>>> import numpy as np
>>> np.set_printoptions(precision=2, suppress=True, linewidth=200, legacy="1.25")
>>> K = np.load("sample13.npy")
>>> print(K)
[[-0.06 -0.06  0.32]
 [-0.12 -0.12  0.64]
 [ 0.09  0.09 -0.48]]
>>> rng = np.random.default_rng(78)
>>> z = rng.permutation(3)
>>> z
array([0, 2, 1])
>>> other = K[z][:, z]
>>> np.trace(other)
-0.66
>>> x0 = np.array([2, 2, 0])
>>> a = np.maximum(K @ x0, 0)
>>> np.maximum(K @ (3 * x0), 0)
array([0.  , 0.  , 1.08])
>>> print(np.maximum(K @ x0, 0) - np.maximum(-K @ x0, 0))
[-0.24 -0.48  0.36]
>>> np.flatnonzero(a > 1e-9)
array([2])
>>> W0 = np.load("x.npy")
>>> W0
array([[-34.31,  -9.75,   5.47],
       [  8.67,  15.73,  -1.03],
       [-34.04,   2.87, -27.15],
       [-13.38,  17.68,  -0.6 ],
       [  6.02,  -9.75,  -8.15],
       [-25.19,  -5.96, -12.67],
       [  0.71,  -1.05,  -6.53],
       [-14.99,  30.19, -22.16],
       [  6.01, -13.92,   2.32],
       [ 32.2 ,  11.26,  22.1 ],
       [-20.68, -11.09,  -5.32],
       [-27.9 ,  11.73,  13.33],
       [-24.19,  -6.4 , -19.52],
       [ 14.6 ,  11.12,   2.82],
       [-13.6 ,   0.43,   2.34]])
>>> z = rng.permutation(3)
>>> other = W0[:, z] * rng.choice([-1, 1], 3)
>>> print(other)
[[-34.31  -5.47  -9.75]
 [  8.67   1.03  15.73]
 [-34.04  27.15   2.87]
 [-13.38   0.6   17.68]
 [  6.02   8.15  -9.75]
 [-25.19  12.67  -5.96]
 [  0.71   6.53  -1.05]
 [-14.99  22.16  30.19]
 [  6.01  -2.32 -13.92]
 [ 32.2  -22.1   11.26]
 [-20.68   5.32 -11.09]
 [-27.9  -13.33  11.73]
 [-24.19  19.52  -6.4 ]
 [ 14.6   -2.82  11.12]
 [-13.6   -2.34   0.43]]
>>> Uu, _, Vt = np.linalg.svd(W0.T @ other)
>>> print(np.round(Uu @ Vt, 2) + 0)
[[ 1.  0.  0.]
 [ 0.  0.  1.]
 [ 0. -1.  0.]]
>>> np.round(np.linalg.lstsq(W0, other)[0], 2) + 0
array([[ 1.,  0.,  0.],
       [ 0.,  0.,  1.],
       [ 0., -1.,  0.]])
>>> dist = np.linalg.norm(W0[:, None] - W0[None], axis=-1)
>>> dist.mean(axis=1).argmax()
9
>>> (dist + 1e9 * np.eye(15)).round(6).argmin(axis=1)
array([10, 13, 12, 14,  6, 12,  4,  3,  4, 13,  5,  3,  5,  1, 10])
>>> dist[:5, :5]
array([[ 0.  , 50.39, 34.98, 35.03, 42.57],
       [50.39,  0.  , 51.69, 22.14, 26.59],
       [34.98, 51.69,  0.  , 36.76, 46.1 ],
       [35.03, 22.14, 36.76,  0.  , 34.43],
       [42.57, 26.59, 46.1 , 34.43,  0.  ]])
>>> Uu, sigma, Vt = np.linalg.svd(K)
>>> print(sigma.round(2) + 0)
[0.89 0.   0.  ]
>>> other = Uu[:, :1] @ np.diag(sigma[:1]) @ Vt[:1]
>>> np.linalg.matrix_rank(other)
1
>>> round(np.abs(K - other).max(), 2)
0.0
>>> other
array([[-0.06, -0.06,  0.32],
       [-0.12, -0.12,  0.64],
       [ 0.09,  0.09, -0.48]])
>>> print(np.abs(np.diag(np.linalg.qr(K)[1])) > 1e-9)
[ True False False]
>>> Xc = W0 - W0.mean(axis=0)
>>> vecs = np.linalg.svd(Xc)[2][:1]
>>> other = Xc - Xc @ vecs.T @ vecs
>>> np.cov(Xc @ vecs.T, rowvar=False)
array(454.14)
>>> np.linalg.norm(other, axis=1).round(6).argmax()
7
>>> other.std(axis=0)
array([ 4.44, 12.03,  9.55])
>>> np.round(np.linalg.norm(other) / np.linalg.norm(Xc), 2)
0.61
>>> np.diag(vecs.T @ vecs)
array([0.81, 0.02, 0.17])
>>> feats = np.loadtxt("dump.csv", delimiter=",")
>>> feats
array([[-5.,  5.,  0.,  0.],
       [ 5., -4.,  5.,  0.],
       [ 0.,  5., -1.,  5.],
       [ 0.,  0.,  5.,  0.]])
>>> x0 = np.array([0, 0, 2, 2])
>>> target = feats @ x0
>>> c, lr = np.zeros(4), 1 / np.linalg.norm(feats, 2) ** 2
>>> for i in range(6):
...     c -= lr * feats.T @ (feats @ c - target)
...     if i % 2 == 0: print(i, round(np.linalg.norm(feats @ c - target), 2))
... 
0 10.66
2 5.15
4 2.51
>>> c
array([0.65, 0.62, 1.75, 1.1 ])
